In [1]: import numpy as np

In [2]: np.set_printoptions(suppress=True, linewidth=200)

In [3]: J = np.array([[0, 0, 1, 0, 0, 0, 0, 1],
   ...:     [0, 0, 0, 1, 0, 0, 0, 0],
   ...:     [1, 0, 0, 0, 0, 0, 0, 1],
   ...:     [0, 1, 0, 0, 0, 0, 0, 0],
   ...:     [0, 0, 0, 0, 0, 0, 0, 0],
   ...:     [0, 0, 0, 0, 0, 0, 1, 0],
   ...:     [0, 0, 0, 0, 0, 1, 0, 0],
   ...:     [1, 0, 1, 0, 0, 0, 0, 0]])

In [4]: # looks like rank 7

In [5]: np.argwhere(np.triu(J))
Out[5]: 
array([[0, 2],
       [0, 7],
       [1, 3],
       [2, 7],
       [5, 6]])

In [6]: np.trace(J @ J @ J) // 6
Out[6]: np.int64(1)

In [7]: L = np.diag(J.sum(axis=1)) - J

In [8]: np.round(np.linalg.eigvalsh(L), 3) + 0
Out[8]: array([0., 0., 0., 0., 2., 2., 3., 3.])

In [9]: (np.linalg.eigvalsh(L) < 1e-8).sum()
Out[9]: np.int64(4)

In [10]: np.linalg.matrix_rank(L)
Out[10]: np.int64(4)

In [11]: L @ np.ones(8)
Out[11]: array([0., 0., 0., 0., 0., 0., 0., 0.])

In [12]: L
Out[12]: 
array([[ 2,  0, -1,  0,  0,  0,  0, -1],
       [ 0,  1,  0, -1,  0,  0,  0,  0],
       [-1,  0,  2,  0,  0,  0,  0, -1],
       [ 0, -1,  0,  1,  0,  0,  0,  0],
       [ 0,  0,  0,  0,  0,  0,  0,  0],
       [ 0,  0,  0,  0,  0,  1, -1,  0],
       [ 0,  0,  0,  0,  0, -1,  1,  0],
       [-1,  0, -1,  0,  0,  0,  0,  2]])

In [13]: E = np.loadtxt("test17.csv", delimiter=",")

In [14]: E
Out[14]: 
array([[ 2.,  0.,  2.,  0.,  0., -3., -3.,  0.,  0.],
       [ 0., -1.,  0.,  0.,  0.,  0.,  0.,  0.,  0.],
       [ 0.,  0.,  0.,  0.,  0.,  0.,  0.,  0.,  0.],
       [ 0.,  0.,  0.,  0.,  0.,  0.,  0.,  0.,  0.],
       [ 0.,  3.,  0.,  0.,  0.,  0., -2.,  0.,  0.],
       [ 0.,  0., -2.,  0.,  0.,  0.,  0.,  0., -2.],
       [ 0.,  0.,  0.,  0., -3.,  0.,  0.,  0.,  0.],
       [ 0.,  0.,  0., -3.,  0.,  0.,  0.,  0.,  0.],
       [ 0., -2.,  2.,  0.,  0.,  0.,  3.,  0.,  0.]])

In [15]: # row 3 repeats row 2

In [16]: r = np.linalg.matrix_rank(E)

In [17]: r
Out[17]: np.int64(7)

In [18]: ns = np.linalg.svd(E)[2][r:].T

In [19]: np.allclose(E @ ns, 0)
Out[19]: True

In [20]: [int(np.linalg.matrix_rank(E[:, :j + 1])) for j in range(9)]
Out[20]: [1, 2, 3, 4, 5, 5, 6, 6, 7]

In [21]: np.linalg.matrix_rank(E.T @ E), np.linalg.matrix_rank(E @ E.T)
Out[21]: (np.int64(7), np.int64(7))

In [22]: rng = np.random.default_rng(3741)

In [23]: labels = rng.permutation(9)

In [24]: labels
Out[24]: array([7, 3, 8, 6, 5, 2, 1, 0, 4])

In [25]: B = E[labels][:, labels]

In [26]: np.trace(B)
Out[26]: np.float64(1.0)

In [27]: np.allclose(B, E)
Out[27]: False

In [28]: B
Out[28]: 
array([[ 0., -3.,  0.,  0.,  0.,  0.,  0.,  0.,  0.],
       [ 0.,  0.,  0.,  0.,  0.,  0.,  0.,  0.,  0.],
       [ 0.,  0.,  0.,  3.,  0.,  2., -2.,  0.,  0.],
       [ 0.,  0.,  0.,  0.,  0.,  0.,  0.,  0., -3.],
       [ 0.,  0., -2.,  0.,  0., -2.,  0.,  0.,  0.],
       [ 0.,  0.,  0.,  0.,  0.,  0.,  0.,  0.,  0.],
       [ 0.,  0.,  0.,  0.,  0.,  0., -1.,  0.,  0.],
       [ 0.,  0.,  0., -3., -3.,  2.,  0.,  2.,  0.],
       [ 0.,  0.,  0., -2.,  0.,  0.,  3.,  0.,  0.]])

In [29]: X = np.array([[1, 1, 1, 1], [3, 1, 3, 1], [1, 1, 1, 1], [3, 1, 3, 1]])

In [30]: # column 2 repeats column 0

In [31]: round(float(np.linalg.det(X.T)), 3)
Out[31]: 0.0

In [32]: np.round(np.linalg.eigvals(X).sum().real, 3)
Out[32]: np.float64(4.0)
